% python3 -q
>>> import numpy as np
>>> import numpy.linalg as la
>>> np.set_printoptions(precision=2, suppress=True, linewidth=200, floatmode="fixed")
>>> rng = np.random.default_rng(9566)
>>> W0 = np.array([[-2, -5, 3, 0, -1, 4, -5, -4, 3, 5, 5, 1, 0, 2],
...     [-3, 1, 2, -2, -3, -5, 1, -5, -5, -1, 3, -5, -1, -2],
...     [-5, 5, -4, 5, 4, -5, 0, -1, 1, 5, 4, 0, 3, 5],
...     [-2, -5, 5, 4, 2, -2, -3, -4, -5, -4, -3, -4, 0, -2],
...     [-5, 1, -5, 0, 5, 5, 3, 3, 5, 3, -4, 5, -1, 4],
...     [2, -5, 3, 5, -5, -5, 0, 2, -1, 3, -1, 2, 4, -4],
...     [3, -5, 2, 5, 1, -4, 0, -4, 3, 3, 2, 0, -2, -1]]) * (rng.random((7, 14)) < 0.3)
>>> print(W0)
[[ 0  0  3  0  0  0  0  0  0  0  0  1  0  2]
 [ 0  0  0  0  0  0  0  0  0  0  0  0  0 -2]
 [-5  5  0  0  0  0  0  0  1  0  4  0  0  0]
 [-2  0  5  0  0  0  0  0 -5 -4 -3  0  0  0]
 [ 0  0  0  0  5  5  3  0  5  0  0  0  0  4]
 [ 0  0  0  0  0 -5  0  0 -1  0  0  0  0  0]
 [ 0  0  0  5  0  0  0  0  0  3  0  0  0  0]]
>>> # column 12 repeats column 7
>>> Y = W0 / np.sqrt((W0 ** 2).mean(axis=1, keepdims=True))
>>> print(Y[6])
[0.00 0.00 0.00 3.21 0.00 0.00 0.00 0.00 0.00 1.93 0.00 0.00 0.00 0.00]
>>> print(la.norm(Y, axis=1))
[3.74 3.74 3.74 3.74 3.74 3.74 3.74]
>>> print(la.matrix_rank(Y) == la.matrix_rank(W0))
True
>>> u = np.array([-1, -3])
>>> print(np.array([np.convolve(row, u, "same") for row in W0]))
[[  0   0  -3  -9   0   0   0   0   0   0   0  -1  -3  -2]
 [  0   0   0   0   0   0   0   0   0   0   0   0   0   2]
 [  5  10 -15   0   0   0   0   0  -1  -3  -4 -12   0   0]
 [  2   6  -5 -15   0   0   0   0   5  19  15   9   0   0]
 [  0   0   0   0  -5 -20 -18  -9  -5 -15   0   0   0  -4]
 [  0   0   0   0   0   5  15   0   1   3   0   0   0   0]
 [  0   0   0  -5 -15   0   0   0   0  -3  -9   0   0   0]]
>>> print(np.polyval(u, W0[4]))
[-3 -3 -3 -3 -8 -8 -6 -3 -8 -3 -3 -3 -3 -7]
>>> print(np.convolve(W0[4], u))
[  0   0   0   0  -5 -20 -18  -9  -5 -15   0   0   0  -4 -12]
